>>> import numpy as np
>>> np.set_printoptions(precision=2, suppress=True, linewidth=160, legacy="1.25")
>>> def tidy(a):
...     return np.round(a, 2) + 0
... 
>>> W0 = np.load("m.npy")
>>> W0
array([[-3.41, -3.22, -1.11, -2.3 , -3.15, -3.33, -0.92, -2.19,  0.01],
       [ 4.67,  4.69,  1.56,  3.04,  4.49,  4.67,  1.49,  3.03, -0.21],
       [ 3.72,  3.56,  1.23,  2.43,  3.67,  3.68,  1.29,  2.64,  0.1 ],
       [-4.06, -4.02, -1.63, -2.72, -4.29, -4.08, -1.34, -2.65,  0.04],
       [-0.57, -0.56, -0.04, -0.44, -0.66, -0.73, -0.21, -0.33,  0.05],
       [-0.1 , -0.06, -0.22,  0.06, -0.14, -0.05, -0.02, -0.04,  0.12],
       [ 2.66,  2.79,  0.69,  1.85,  2.69,  2.63,  1.09,  1.82, -0.01],
       [ 1.55,  1.35,  0.48,  0.89,  1.46,  1.34,  0.38,  0.96,  0.06],
       [-4.91, -4.95, -1.63, -3.37, -4.76, -4.99, -1.62, -3.2 , -0.09],
       [-1.75, -1.83, -0.53, -1.41, -1.87, -2.04, -0.58, -1.53, -0.05],
       [-3.93, -3.8 , -1.17, -2.29, -3.66, -3.74, -1.21, -2.58, -0.01],
       [-5.09, -4.88, -1.65, -3.31, -5.09, -5.11, -1.72, -3.24, -0.1 ],
       [-1.76, -1.88, -0.54, -1.14, -1.88, -1.8 , -0.71, -1.17,  0.07],
       [-1.75, -1.64, -0.71, -1.26, -2.04, -1.88, -0.63, -1.15,  0.08],
       [-1.51, -1.5 , -0.54, -0.86, -1.45, -1.34, -0.53, -0.91,  0.01],
       [ 7.1 ,  6.99,  2.32,  4.72,  6.97,  7.13,  2.38,  4.6 ,  0.01],
       [-0.32, -0.1 , -0.21, -0.14,  0.  , -0.2 , -0.03,  0.07, -0.18],
       [-3.48, -3.23, -1.33, -2.38, -3.37, -3.35, -1.2 , -2.14,  0.15]])
>>> round(np.log10(np.linalg.cond(W0)))
2
>>> A2 = np.c_[W0[:, :2] @ np.array([[2, 2], [4, -4]]), np.array([3, 2, 4, 8, -1, -8, 6, 2, 3, -6, -9, 0, -5, -7, 1, 0, 7, -8])]
>>> tidy(A2)
array([[-19.7 ,   6.06,   3.  ],
       [ 28.1 ,  -9.42,   2.  ],
       [ 21.68,  -6.8 ,   4.  ],
       [-24.2 ,   7.96,   8.  ],
       [ -3.38,   1.1 ,  -1.  ],
       [ -0.44,   0.04,  -8.  ],
       [ 16.48,  -5.84,   6.  ],
       [  8.5 ,  -2.3 ,   2.  ],
       [-29.62,   9.98,   3.  ],
       [-10.82,   3.82,  -6.  ],
       [-23.06,   7.34,  -9.  ],
       [-29.7 ,   9.34,   0.  ],
       [-11.04,   4.  ,  -5.  ],
       [-10.06,   3.06,  -7.  ],
       [ -9.02,   2.98,   1.  ],
       [ 42.16, -13.76,   0.  ],
       [ -1.04,  -0.24,   7.  ],
       [-19.88,   5.96,  -8.  ]])
>>> np.linalg.matrix_rank(np.c_[W0, A2])
10
>>> tidy(np.linalg.norm(A2 - W0 @ np.linalg.lstsq(W0, A2)[0], axis=0))
array([ 0.  ,  0.  , 11.17])
>>> np.linalg.matrix_rank(A2)
3
>>> basis = W0[[8, 12]].astype(float)
>>> for _ in range(4):
...     idx = np.linalg.norm(W0[:, None] - basis, axis=-1).argmin(axis=1)
...     basis = np.array([W0[idx == j].mean(axis=0) for j in range(2)])
... 
>>> idx
array([0, 1, 1, 0, 0, 1, 1, 1, 0, 0, 0, 0, 0, 0, 0, 1, 1, 0])
>>> np.abs(basis[1] - basis[0]).argmax()
5
>>> print(tidy(basis[1] - basis[0]))
[ 5.68  5.61  1.82  3.79  5.66  5.69  1.91  3.79 -0.03]
>>> vec = np.array([-1, 3, 1, -2, -2, -2, 3, -3, 0])
>>> rhs = W0 @ vec
>>> tidy(np.linalg.pinv(W0) @ W0)
array([[1., 0., 0., 0., 0., 0., 0., 0., 0.],
       [0., 1., 0., 0., 0., 0., 0., 0., 0.],
       [0., 0., 1., 0., 0., 0., 0., 0., 0.],
       [0., 0., 0., 1., 0., 0., 0., 0., 0.],
       [0., 0., 0., 0., 1., 0., 0., 0., 0.],
       [0., 0., 0., 0., 0., 1., 0., 0., 0.],
       [0., 0., 0., 0., 0., 0., 1., 0., 0.],
       [0., 0., 0., 0., 0., 0., 0., 1., 0.],
       [0., 0., 0., 0., 0., 0., 0., 0., 1.]])
>>> try:
...     np.linalg.solve(W0, rhs)
... except np.linalg.LinAlgError as e:
...     print("failed:", e)
... 
failed: Last 2 dimensions of the array must be square
>>> rng = np.random.default_rng(372)
>>> rhs = rhs + 0.02 * rng.normal(size=18)
>>> tidy(rhs)
array([ 14.02, -18.05, -15.41,  16.49,   2.88,   0.05, -10.13,  -6.14,  19.42,   9.23,  14.85,  20.38,   6.61,   8.04,   4.9 , -28.11,   0.16,  13.47])
>>> beta, *_ = np.linalg.lstsq(W0, rhs)
>>> tidy(W0.T @ (rhs - W0 @ beta))
array([0., 0., 0., 0., 0., 0., 0., 0., 0.])
>>> print(tidy(beta))
[-0.94  2.98  1.01 -1.98 -2.04 -2.03  3.05 -3.01  0.02]
>>> [round(float(np.linalg.norm(np.linalg.solve(W0.T @ W0 + lam * np.eye(9), W0.T @ rhs))), 2) for lam in (0, 1, 10, 100)]
[6.43, 2.02, 1.77, 1.63]
>>> beta.round()
array([-1.,  3.,  1., -2., -2., -2.,  3., -3.,  0.])
>>> tidy(np.linalg.norm(rhs - W0 @ beta))
0.04
>>> X = np.array([[2, -3, 1, 0, -3],
...     [1, -3, 3, -3, -3],
...     [1, -3, -2, -3, -3],
...     [-1, -3, 1, -2, -1],
...     [-1, -2, 1, 2, 3]])
>>> X[4] = X[3]
>>> X
array([[ 2, -3,  1,  0, -3],
       [ 1, -3,  3, -3, -3],
       [ 1, -3, -2, -3, -3],
       [-1, -3,  1, -2, -1],
       [-1, -3,  1, -2, -1]])
>>> tidy(np.linalg.norm(X, 2) / np.linalg.norm(X))
0.88
>>> print(np.argsort(-np.linalg.norm(X, axis=0).round(6), kind="stable")[:3])
[1 4 3]
>>> np.linalg.matrix_rank(X, rtol=0.1)
4
>>> [round(float(x), 2) for x in np.linalg.svd(X, compute_uv=False)[:3]]
[9.82, 3.65, 3.35]
>>> left, sigma = np.linalg.svd(X)
Traceback (most recent call last):
  File "<python-input-36>", line 1, in <module>
    left, sigma = np.linalg.svd(X)
    ^^^^^^^^^^^
ValueError: too many values to unpack (expected 2)
>>> left, sigma, vt = np.linalg.svd(X, full_matrices=False)
>>> np.abs(left[:, 0]).round(6).argmax()
1
>>> tidy(vt @ vt.T)
array([[1., 0., 0., 0., 0.],
       [0., 1., 0., 0., 0.],
       [0., 0., 1., 0., 0.],
       [0., 0., 0., 1., 0.],
       [0., 0., 0., 0., 1.]])
>>> print(tidy(np.sqrt((sigma ** 2).sum())), tidy(np.linalg.norm(X)))
11.14 11.14
>>> tidy(sigma / sigma[0])
array([1.  , 0.37, 0.34, 0.18, 0.  ])
